% python3 -q
>>> import numpy as np
>>> np.set_printoptions(precision=2, suppress=True, linewidth=200, sign=" ")
>>> rng = np.random.default_rng(6010)
>>> data = np.eye(4, dtype=int)[rng.permutation(4)] * np.array([0, 0, -5, 4])
>>> print(data)
[[ 0  0  0  4]
 [ 0  0  0  0]
 [ 0  0 -5  0]
 [ 0  0  0  0]]
>>> Uu, sv, vt = np.linalg.svd(data)
>>> print(sv)
[ 5.  4.  0. -0.]
>>> other = Uu[:, :2] @ np.diag(sv[:2]) @ vt[:2]
>>> print(np.round(np.linalg.norm(data - other) / np.linalg.norm(data), 2))
0.0
>>> print(np.round(np.linalg.norm(data - other, 2), 2), sv[2])
0.0 0.0
>>> print(np.abs(data - other).max())
0.0
>>> print(np.linalg.matrix_power(data, 2))
[[  0   0   0   0]
 [  0   0   0   0]
 [  0   0  25   0]
 [  0   0   0   0]]
>>> print((data + data.T) / 2)
[[ 0.  0.  0.  2.]
 [ 0.  0.  0.  0.]
 [ 0.  0. -5.  0.]
 [ 2.  0.  0.  0.]]
>>> assert data == data.T
Traceback (most recent call last):
  File "<python-input-13>", line 1, in <module>
    assert data == data.T
           ^^^^^^^^^^^^^^
ValueError: The truth value of an array with more than one element is ambiguous. Use a.any() or a.all()
>>> print(np.allclose(data @ data.T, data.T @ data))
False
>>> print((data - data.T) / 2)
[[ 0.  0.  0.  2.]
 [ 0.  0.  0.  0.]
 [ 0.  0.  0.  0.]
 [-2.  0.  0.  0.]]
>>> P = np.triu(np.array([[1, 5, 3, 3], [4, 4, 3, 4], [1, 1, 3, 1], [0, 2, 2, 2]]), 1) + np.eye(4)
>>> other = P @ data @ np.linalg.inv(P)
>>> print(other)
[[  0.   0. -15.  19.]
 [  0.   0. -15.  15.]
 [  0.   0.  -5.   5.]
 [  0.   0.   0.   0.]]
>>> print(P @ data - data @ P)
[[  0.   0. -15.   0.]
 [  0.   0. -15.   0.]
 [  0.   0.   0.   5.]
 [  0.   0.   0.   0.]]
>>> f = np.array([3, 3, -3])
>>> A = np.outer(rng.normal(size=12), f) + 0.1 * rng.normal(size=(12, 3))
>>> print(A)
[[ 4.06  3.98 -4.23]
 [ 4.71  4.98 -4.93]
 [-1.1  -1.21  1.08]
 [ 3.87  3.84 -3.92]
 [ 0.36  0.41 -0.5 ]
 [-1.26 -1.1   1.38]
 [-1.84 -1.93  1.85]
 [ 2.26  2.22 -2.22]
 [ 1.4   1.35 -1.25]
 [ 8.31  8.26 -8.43]
 [-0.87 -0.93  0.82]
 [ 0.44  0.31 -0.44]]
>>> print(np.abs(np.linalg.svd(A)[2][-1]))
[ 0.8   0.22  0.56]
>>> print(np.linalg.cond(A) > 100)
False
>>> print(round(np.log10(np.linalg.cond(A))))
2
>>> print(np.linalg.matrix_rank(A, rtol=0.1))
1
>>> J = np.loadtxt("w.csv", delimiter=",")
>>> print(J)
[[ 0.81  0.59  0.    0.  ]
 [-0.59  0.81  0.    0.  ]
 [ 0.    0.    1.    0.  ]
 [ 0.    0.    0.    1.  ]]
>>> # keeps lengths
>>> vec = np.array([0, -2, 2, -2])
>>> print([p for p in range(1, 25) if np.allclose(np.linalg.matrix_power(J, p), np.eye(4))])
[10, 20]
>>> print(round(float(np.linalg.norm(vec)), 2), round(float(np.linalg.norm(J @ vec)), 2))
3.46 3.46
>>> print(np.round(np.linalg.det(J), 2))
1.0
>>> print(np.round(J.T @ (J @ vec), 2) + 0)
[ 0. -2.  2. -2.]
>>> z = rng.permutation(4)
>>> print(z)
[ 1  2  3  0]
>>> other = J[z][:, z]
>>> print(np.allclose(other, J))
False
>>> print(np.round(np.trace(other), 2))
3.62
>>> other = np.linalg.inv(J)
>>> print(other)
[[ 0.81 -0.59  0.    0.  ]
 [ 0.59  0.81  0.    0.  ]
 [ 0.    0.    1.    0.  ]
 [ 0.    0.    0.    1.  ]]
>>> print(round(float(np.linalg.slogdet(J)[0]), 2))
1.0
>>> print((np.abs(other) > 1e-9).astype(int))
[[ 1  1  0  0]
 [ 1  1  0  0]
 [ 0  0  1  0]
 [ 0  0  0  1]]
>>> F = np.loadtxt("arr.csv", delimiter=",")
>>> print(F)
[[ 1.    0.    0.    0.  ]
 [ 0.    0.71 -0.71  0.  ]
 [ 0.    0.71  0.71  0.  ]
 [ 0.    0.    0.    1.  ]]
>>> # keeps lengths
>>> print(np.round(F @ F, 2) + 0)
[[ 1.  0.  0.  0.]
 [ 0.  0. -1.  0.]
 [ 0.  1.  0.  0.]
 [ 0.  0.  0.  1.]]
>>> print(np.sort(np.linalg.eigvals(F).real))
[ 0.71  0.71  1.    1.  ]
>>> print(np.round(np.linalg.det(F), 2))
1.0
>>> mat = np.load("test15.npy")
>>> print(mat)
[[ 0.04  0.11  0.  ]
 [ 0.64  0.97  0.  ]
 [ 0.41  0.84  0.  ]
 [ 0.38  0.8   0.  ]
 [-0.08 -0.22  0.  ]
 [ 0.73  0.99  0.  ]
 [ 0.04  0.11  0.  ]
 [ 0.31  0.71  0.  ]
 [-0.04 -0.11  0.  ]
 [ 0.24  0.58  0.  ]
 [-0.16 -0.41  0.  ]
 [-0.38 -0.8   0.  ]
 [-0.62 -0.96  0.  ]
 [-0.24 -0.58  0.  ]
 [-0.38 -0.8   0.  ]
 [-0.12 -0.32  0.  ]
 [-0.12 -0.32  0.  ]
 [-0.27 -0.65  0.  ]
 [ 0.12  0.32  0.  ]
 [-0.2  -0.5   0.  ]
 [ 0.45  0.87  0.  ]
 [-0.27 -0.65  0.  ]
 [ 0.35  0.76  0.  ]
 [-0.24 -0.58  0.  ]
 [ 0.04  0.11  0.  ]
 [-0.62 -0.96  0.  ]]
>>> Uu, sv, vt = np.linalg.svd(mat)
>>> vecs = vt[:(sv > 1e-8).sum()]
>>> vec = mat[10] + 2 * mat[21] + rng.integers(2) * np.eye(3)[0]
>>> print(vec)
[-0.7  -1.71  0.  ]
>>> print(round(np.linalg.norm(vec - vecs.T @ vecs @ vec), 2))
0.0
>>> print(np.allclose(vecs.T @ vecs @ vec, vec))
True
>>> theta = np.radians(30)
>>> r_ = np.eye(3)
>>> r_[2, 2] = r_[1, 1] = np.cos(theta)
>>> r_[2, 1], r_[1, 2] = -np.sin(theta), np.sin(theta)
>>> print(r_)
[[ 1.    0.    0.  ]
 [ 0.    0.87  0.5 ]
 [ 0.   -0.5   0.87]]
>>> other = mat @ r_.T
>>> print(round(np.linalg.det(r_), 2), np.round(np.trace(r_), 2))
1.0 2.73
>>> print(np.allclose(np.linalg.norm(mat, axis=1), np.linalg.norm(other, axis=1)))
True
>>> def softmax(z):
...     e = np.exp(z - z.max(axis=-1, keepdims=True))
...     return e / e.sum(axis=-1, keepdims=True)
... 
>>> print(softmax(r_).sum(axis=1))
[ 1.  1.  1.]
>>> print(np.round(softmax(10 * r_[0]), 2) + 0)
[ 1.  0.  0.]
>>> scores = r_ @ r_.T / np.sqrt(3)
>>> print(softmax(scores).round(6).argmax(axis=1))
[ 0  1  2]
>>> print(softmax(scores))
[[ 0.47  0.26  0.26]
 [ 0.26  0.47  0.26]
 [ 0.26  0.26  0.47]]
